% python3 -q
>>> import numpy as np
>>> np.set_printoptions(suppress=True, linewidth=160)
>>> mat = np.loadtxt("x.csv", delimiter=",")
>>> mat
array([[-1.55,  4.84, -3.52, -2.06],
       [ 0.83, -2.68,  1.97,  1.77],
       [-1.48,  6.34, -4.01, -3.6 ],
       [-0.7 ,  3.21, -2.45, -1.68],
       [ 0.74, -3.22,  3.28,  1.69],
       [ 1.23, -6.36,  4.43,  3.35],
       [ 1.25, -2.41,  1.3 ,  0.88],
       [ 0.29, -1.81,  2.11,  1.39],
       [-0.64,  2.23, -2.  , -1.03],
       [-3.22, 13.65, -9.86, -6.83],
       [ 1.9 , -5.69,  3.8 ,  2.61],
       [-1.12,  2.86, -2.3 , -1.29],
       [-0.58,  5.14, -3.57, -2.22],
       [-1.25,  3.12, -1.97, -1.26],
       [-1.01,  4.08, -3.19, -1.94],
       [-1.7 ,  7.39, -6.17, -3.82],
       [-0.97,  4.09, -3.34, -2.32]])
>>> W1 = np.array([[2, -1, 1, -3], [-2, -3, 1, 0], [2, 2, 2, -2], [0, 1, -2, -3]])
>>> c = np.array([4, 0, 3, 5])
>>> act = np.maximum(mat @ W1 + c, 0)
>>> (act > 0).astype(int)
array([[0, 0, 1, 1],
       [1, 1, 1, 0],
       [0, 0, 1, 1],
       [0, 0, 1, 1],
       [1, 1, 1, 0],
       [1, 1, 1, 0],
       [1, 1, 1, 0],
       [1, 1, 1, 0],
       [0, 0, 1, 1],
       [0, 0, 1, 1],
       [1, 1, 1, 0],
       [0, 0, 1, 1],
       [0, 0, 1, 1],
       [0, 0, 1, 1],
       [0, 0, 1, 1],
       [0, 0, 1, 1],
       [0, 0, 1, 1]])
>>> W2 = np.array([[-5, 3, 0], [5, 4, 4], [-3, -3, 1], [-2, -4, 1]])
>>> W1 @ W2
array([[-12,  11,  -6],
       [ -8, -21, -11],
       [ -2,  16,   8],
       [ 17,  22,  -1]])
>>> (act @ W2).round(6).argmax(axis=1)
array([2, 1, 2, 2, 1, 1, 1, 1, 2, 2, 1, 2, 2, 2, 2, 2, 2])
